$ python -q
>>> import numpy as np
>>> import numpy.linalg as la
>>> np.set_printoptions(precision=2, suppress=True, linewidth=120)
>>> def tidy(a):
...     return np.round(a, 2) + 0
... 
>>> W0 = np.loadtxt("mat.csv", delimiter=",")
>>> tidy(W0)
array([[ 0.5 ,  0.74, -0.72, -0.66,  0.03, -1.4 , -1.41,  0.17, -1.24,  1.04, -0.8 , -0.07],
       [-0.67,  1.13, -1.  ,  0.88, -0.22, -0.18,  0.46,  0.61, -0.98, -1.55, -0.18,  1.2 ],
       [ 0.83,  0.34,  0.85, -0.99,  0.77,  0.34,  0.53,  0.95, -1.41, -0.9 ,  0.7 , -1.13],
       [ 0.33,  0.21, -0.16,  1.37, -1.93, -0.11,  0.16,  0.35, -0.28,  0.21,  0.18, -1.7 ],
       [ 0.67,  0.16, -0.39,  0.34,  0.  ,  1.06,  1.1 ,  0.57, -0.77,  1.91,  0.54,  1.03],
       [-0.33,  0.31, -2.13, -0.07,  1.2 ,  0.41,  0.5 , -0.59,  0.3 ,  0.13,  0.21, -1.37],
       [ 1.67, -0.51, -0.75, -0.72, -0.58, -1.32,  1.37, -0.11,  0.69, -0.52, -0.05,  0.42],
       [ 0.  , -2.4 , -0.62,  0.43,  0.04,  0.07, -0.42, -0.43, -1.44, -0.4 ,  0.21,  0.16],
       [ 0.  , -0.17, -0.9 , -1.56, -1.32,  1.58, -0.71,  0.71,  0.3 , -0.39, -0.46,  0.14],
       [-0.33,  0.74,  0.22, -0.84, -0.93,  0.14,  0.3 , -2.24, -0.84, -0.04,  0.93,  0.19],
       [ 1.83,  0.53, -0.24,  0.88,  0.37,  0.68, -1.46, -0.5 ,  0.44, -0.58,  0.93,  0.41],
       [-0.83, -0.17, -0.42, -0.42, -0.24, -0.92, -0.53,  0.97,  0.46,  0.23,  2.34,  0.21]])
>>> x0 = np.array([1, 3, 1, 0, 1, 3, 3, 3, 3, 2, 2, 3])
>>> rhs = W0 @ x0
>>> tidy(rhs)
array([ -9.37,   1.32,   0.95,  -5.13,  14.62,  -1.9 ,   0.77, -14.35,   1.61,  -4.39,   2.97,   3.7 ])
>>> tidy(la.solve(W0, rhs + W0[:, 3]))
array([1., 3., 1., 1., 1., 3., 3., 3., 3., 2., 2., 3.])
>>> tidy(la.svd(W0, compute_uv=False))
array([3., 3., 3., 3., 3., 3., 3., 3., 3., 3., 3., 3.])
>>> print(tidy(W0[:, 10] @ W0[:, 11]))
0.0
>>> q, vecs = la.qr(W0[:, :5])[0], la.qr(W0[:, 5:])[0]
>>> sigma = la.svd(q.T @ vecs, compute_uv=False)
>>> (sigma > 0.9).sum()
np.int64(0)
>>> tidy(la.norm(q @ q.T - vecs @ vecs.T, 2))
np.float64(1.0)
>>> x0 = np.array([1, 2, -2, 2, -2, -1, 0, 1, 0, -2, 0, -2])
>>> tidy((W0 * x0).sum(axis=1))
array([ 1.66,  7.3 ,  0.97, 11.12, -3.94,  3.47,  3.25, -2.78,  0.61, -1.79,  3.58,  0.32])
>>> print(la.norm(W0 @ x0) <= la.norm(W0, 2) * la.norm(x0) + 1e-9)
True
>>> tidy(W0 @ np.ones(12))
array([-3.84, -0.52,  0.89, -1.38,  6.22, -1.43, -0.43, -4.8 , -2.79, -2.7 ,  3.29,  0.67])
>>> tidy(W0 @ x0)
array([ 1.66,  7.3 ,  0.97, 11.12, -3.94,  3.47,  3.25, -2.78,  0.61, -1.79,  3.58,  0.32])
>>> print(tidy(W0 @ np.eye(12)[8]))
[-1.24 -0.98 -1.41 -0.28 -0.77  0.3   0.69 -1.44  0.3  -0.84  0.44  0.46]
>>> np.sign((W0 @ x0).round(6))
array([ 1.,  1.,  1.,  1., -1.,  1.,  1., -1.,  1., -1.,  1.,  1.])
>>> tidy(np.einsum("ij,j->i", W0, x0))
array([ 1.66,  7.3 ,  0.97, 11.12, -3.94,  3.47,  3.25, -2.78,  0.61, -1.79,  3.58,  0.32])
>>> data, _ = la.qr(np.array([[1.1, 0.2, 0.1, 0.6, -1.3, -2.1],
...     [1.7, 1.1, -0.9, 1.6, 1.7, 1.2],
...     [-0.1, 0.2, 1.1, 0.2, -0.3, 0.4],
...     [0.4, -0.2, -1.1, 0.8, 1.9, -1.5],
...     [0.2, 0.1, -1.1, -1.6, 0.1, 0.7],
...     [0.8, -1.4, 0.2, 1.1, -0.3, -0.8]]))
>>> tidy(data)
array([[-0.49,  0.  , -0.29,  0.34,  0.58, -0.47],
       [-0.76, -0.45,  0.03, -0.2 , -0.25,  0.33],
       [ 0.04, -0.12, -0.58,  0.09, -0.66, -0.44],
       [-0.18,  0.15,  0.52, -0.49, -0.13, -0.65],
       [-0.09, -0.04,  0.53,  0.77, -0.32, -0.07],
       [-0.36,  0.87, -0.14,  0.02, -0.21,  0.22]])
>>> q, R = la.qr(data)
>>> print(tidy(q.T @ q))
[[1. 0. 0. 0. 0. 0.]
 [0. 1. 0. 0. 0. 0.]
 [0. 0. 1. 0. 0. 0.]
 [0. 0. 0. 1. 0. 0.]
 [0. 0. 0. 0. 1. 0.]
 [0. 0. 0. 0. 0. 1.]]
>>> q.shape, R.shape
((6, 6), (6, 6))
>>> tidy(np.abs(np.diag(R)))
array([1., 1., 1., 1., 1., 1.])
>>> np.trace(q @ q.T)
np.float64(6.0)
>>> theta = np.radians(36)
>>> R = np.eye(6)
>>> R[0, 0] = R[5, 5] = np.cos(theta)
>>> R[0, 5], R[5, 0] = -np.sin(theta), np.sin(theta)
>>> tidy(R)
array([[ 0.81,  0.  ,  0.  ,  0.  ,  0.  , -0.59],
       [ 0.  ,  1.  ,  0.  ,  0.  ,  0.  ,  0.  ],
       [ 0.  ,  0.  ,  1.  ,  0.  ,  0.  ,  0.  ],
       [ 0.  ,  0.  ,  0.  ,  1.  ,  0.  ,  0.  ],
       [ 0.  ,  0.  ,  0.  ,  0.  ,  1.  ,  0.  ],
       [ 0.59,  0.  ,  0.  ,  0.  ,  0.  ,  0.81]])
>>> A2 = data @ R.T
>>> np.allclose(la.norm(data, axis=1), la.norm(A2, axis=1))
True
>>> tidy(la.svd(data, compute_uv=False)), tidy(la.svd(A2, compute_uv=False))
(array([1., 1., 1., 1., 1., 1.]), array([1., 1., 1., 1., 1., 1.]))
>>> print(tidy(la.det(R)), tidy(np.trace(R)))
1.0 5.62
>>> W1 = np.array([[4, 4, 1, 0, 2],
...     [5, 5, 5, 3, 3],
...     [0, 1, 4, 4, 0],
...     [1, 5, 2, 1, 1],
...     [4, 4, 1, 4, 0],
...     [3, 2, 5, 2, 3]])
>>> c = np.array([1, 1, 7, 0, -6])
>>> H = np.maximum(data @ W1 + c, 0)
>>> tidy((H > 0).mean(axis=0))
array([0.33, 0.5 , 1.  , 0.67, 0.  ])
>>> C = np.array([[0, 2, -2], [-2, 1, -1], [0, 1, 0], [-2, 0, 1], [-1, 2, 1]])
>>> W1 @ C
array([[-10,  17, -10],
       [-19,  26,  -9],
       [-10,   5,   3],
       [-13,  11,  -5],
       [-16,  13,  -8],
       [-11,  19,  -3]])
>>> tidy(data.sum(axis=0))
array([-1.84,  0.42,  0.08,  0.54, -0.99, -1.08])
>>> print(np.count_nonzero(data))
36
>>> tidy(np.diff(data, axis=0))
array([[-0.27, -0.45,  0.33, -0.55, -0.83,  0.8 ],
       [ 0.81,  0.33, -0.61,  0.29, -0.42, -0.78],
       [-0.22,  0.28,  1.1 , -0.57,  0.54, -0.2 ],
       [ 0.09, -0.19,  0.01,  1.26, -0.2 ,  0.58],
       [-0.27,  0.91, -0.67, -0.75,  0.11,  0.29]])
>>> arr = np.loadtxt("test9.csv", delimiter=",")
>>> arr
array([[6., 0., 0., 0., 0., 0., 0.],
       [3., 3., 0., 0., 0., 0., 0.],
       [1., 5., 5., 0., 0., 0., 0.],
       [3., 8., 7., 2., 0., 0., 0.],
       [7., 1., 0., 4., 7., 0., 0.],
       [4., 8., 6., 1., 0., 2., 0.],
       [7., 0., 3., 4., 2., 2., 3.]])
>>> rng = np.random.default_rng(46)
>>> idx = rng.permutation(7)
>>> print(idx)
[5 0 1 4 6 2 3]
>>> A2 = arr[idx][:, idx]
>>> A2
array([[2., 4., 8., 0., 0., 6., 1.],
       [0., 6., 0., 0., 0., 0., 0.],
       [0., 3., 3., 0., 0., 0., 0.],
       [0., 7., 1., 7., 0., 0., 4.],
       [2., 7., 0., 2., 3., 3., 4.],
       [0., 1., 5., 0., 0., 5., 0.],
       [0., 3., 8., 0., 0., 7., 2.]])
>>> tidy(np.sort(np.abs(la.eigvals(A2))))
array([2., 2., 3., 3., 5., 6., 7.])
>>> idx = rng.permutation(12)
>>> print(idx)
[ 3  2  9  1 10  6  0 11  4  7  8  5]
>>> A2 = W0[idx][:, idx]
>>> tidy(la.det(A2)), tidy(la.det(W0[idx]))
(np.float64(-531441.0), np.float64(-531441.0))
>>> q, R = la.qr(W0)
>>> print(q.shape, R.shape)
(12, 12) (12, 12)
>>> abs(R[0, 0]), tidy(la.norm(W0[:, 0]))
(np.float64(3.0), np.float64(3.0))
>>> tidy(R)
array([[-3.,  0.,  0.,  0.,  0.,  0.,  0.,  0.,  0.,  0.,  0.,  0.],
       [ 0., -3.,  0.,  0.,  0.,  0.,  0.,  0.,  0.,  0.,  0.,  0.],
       [ 0.,  0., -3.,  0.,  0.,  0.,  0.,  0.,  0.,  0.,  0.,  0.],
       [ 0.,  0.,  0., -3.,  0.,  0.,  0.,  0.,  0.,  0.,  0.,  0.],
       [ 0.,  0.,  0.,  0., -3.,  0.,  0.,  0.,  0.,  0.,  0.,  0.],
       [ 0.,  0.,  0.,  0.,  0., -3.,  0.,  0.,  0.,  0.,  0.,  0.],
       [ 0.,  0.,  0.,  0.,  0.,  0., -3.,  0.,  0.,  0.,  0.,  0.],
       [ 0.,  0.,  0.,  0.,  0.,  0.,  0., -3.,  0.,  0.,  0.,  0.],
       [ 0.,  0.,  0.,  0.,  0.,  0.,  0.,  0., -3.,  0.,  0.,  0.],
       [ 0.,  0.,  0.,  0.,  0.,  0.,  0.,  0.,  0., -3.,  0.,  0.],
       [ 0.,  0.,  0.,  0.,  0.,  0.,  0.,  0.,  0.,  0., -3.,  0.],
       [ 0.,  0.,  0.,  0.,  0.,  0.,  0.,  0.,  0.,  0.,  0., -3.]])
>>> np.trace(q @ q.T)
np.float64(12.0)
>>> A2 = arr / la.norm(arr, axis=1, keepdims=True)
>>> C2 = A2 @ A2.T
>>> (np.abs(C2) > 0.9).astype(int)
array([[1, 0, 0, 0, 0, 0, 0],
       [0, 1, 0, 0, 0, 0, 0],
       [0, 0, 1, 1, 0, 1, 0],
       [0, 0, 1, 1, 0, 1, 0],
       [0, 0, 0, 0, 1, 0, 0],
       [0, 0, 1, 1, 0, 1, 0],
       [0, 0, 0, 0, 0, 0, 1]])
>>> print(tidy(np.degrees(np.arccos(np.clip(C2[3, 0], -1, 1)))))
74.5
>>> np.trace(arr)
np.float64(28.0)
>>> tidy(la.matrix_power(arr, 4))
array([[ 1296.,     0.,     0.,     0.,     0.,     0.,     0.],
       [ 1215.,    81.,     0.,     0.,     0.,     0.,     0.],
       [ 2666.,  1360.,   625.,     0.,     0.,     0.,     0.],
       [ 5499.,  2935.,  1421.,    16.,     0.,     0.,     0.],
       [12852.,  6256.,  3836.,  1908.,  2401.,     0.,     0.],
       [ 6200.,  3274.,  1617.,    32.,     0.,    16.,     0.],
       [12339.,  7600.,  4696.,  1150.,  1160.,   130.,    81.]])
>>> print((arr + arr.T) / 2)
[[6.  1.5 0.5 1.5 3.5 2.  3.5]
 [1.5 3.  2.5 4.  0.5 4.  0. ]
 [0.5 2.5 5.  3.5 0.  3.  1.5]
 [1.5 4.  3.5 2.  2.  0.5 2. ]
 [3.5 0.5 0.  2.  7.  0.  1. ]
 [2.  4.  3.  0.5 0.  2.  1. ]
 [3.5 0.  1.5 2.  1.  1.  3. ]]
>>> np.allclose(arr, arr.T)
False
>>> tidy(np.sort(np.abs(la.eigvals(arr))))
array([2., 2., 3., 3., 5., 6., 7.])
>>> np.allclose(arr @ arr.T, arr.T @ arr)
False
>>> sigma = 5 * 0.5 ** np.arange(5)
>>> m1 = rng.normal(size=(10, 5)) * rng.permutation(sigma)
>>> tidy(m1)
array([[ 1.27,  0.33,  0.1 , -0.45, -4.64],
       [-2.63,  0.15,  0.54, -0.01, -5.96],
       [-0.44,  0.5 ,  0.06, -1.56,  0.06],
       [ 1.36,  0.52, -0.63, -0.52,  2.53],
       [ 4.83,  0.73, -0.34,  1.21, -2.18],
       [-0.31, -0.21,  0.1 ,  2.12, -4.9 ],
       [ 2.15,  0.05,  0.25,  1.06, -0.54],
       [ 1.69,  0.77, -0.35,  1.63,  1.69],
       [ 3.85, -1.29, -0.01, -0.6 , -3.31],
       [-4.82, -0.16, -0.09, -1.42, -4.59]])
>>> Xs = m1 - m1.mean(axis=0)
>>> U, sigma, Vh = la.svd(Xs, full_matrices=False)
>>> tidy(Vh[0] * np.sign(Vh[0, np.abs(Vh[0]).argmax()]))
array([ 0.68,  0.06, -0.06,  0.11,  0.72])
>>> la.matrix_rank(Xs)
np.int64(5)
>>> np.abs(U[:, 0]).argmax()
np.int64(9)
>>> print(tidy(Xs.mean(axis=0)))
[0. 0. 0. 0. 0.]
>>> tidy(np.abs(Vh[-1]))
array([0.02, 0.07, 1.  , 0.02, 0.06])
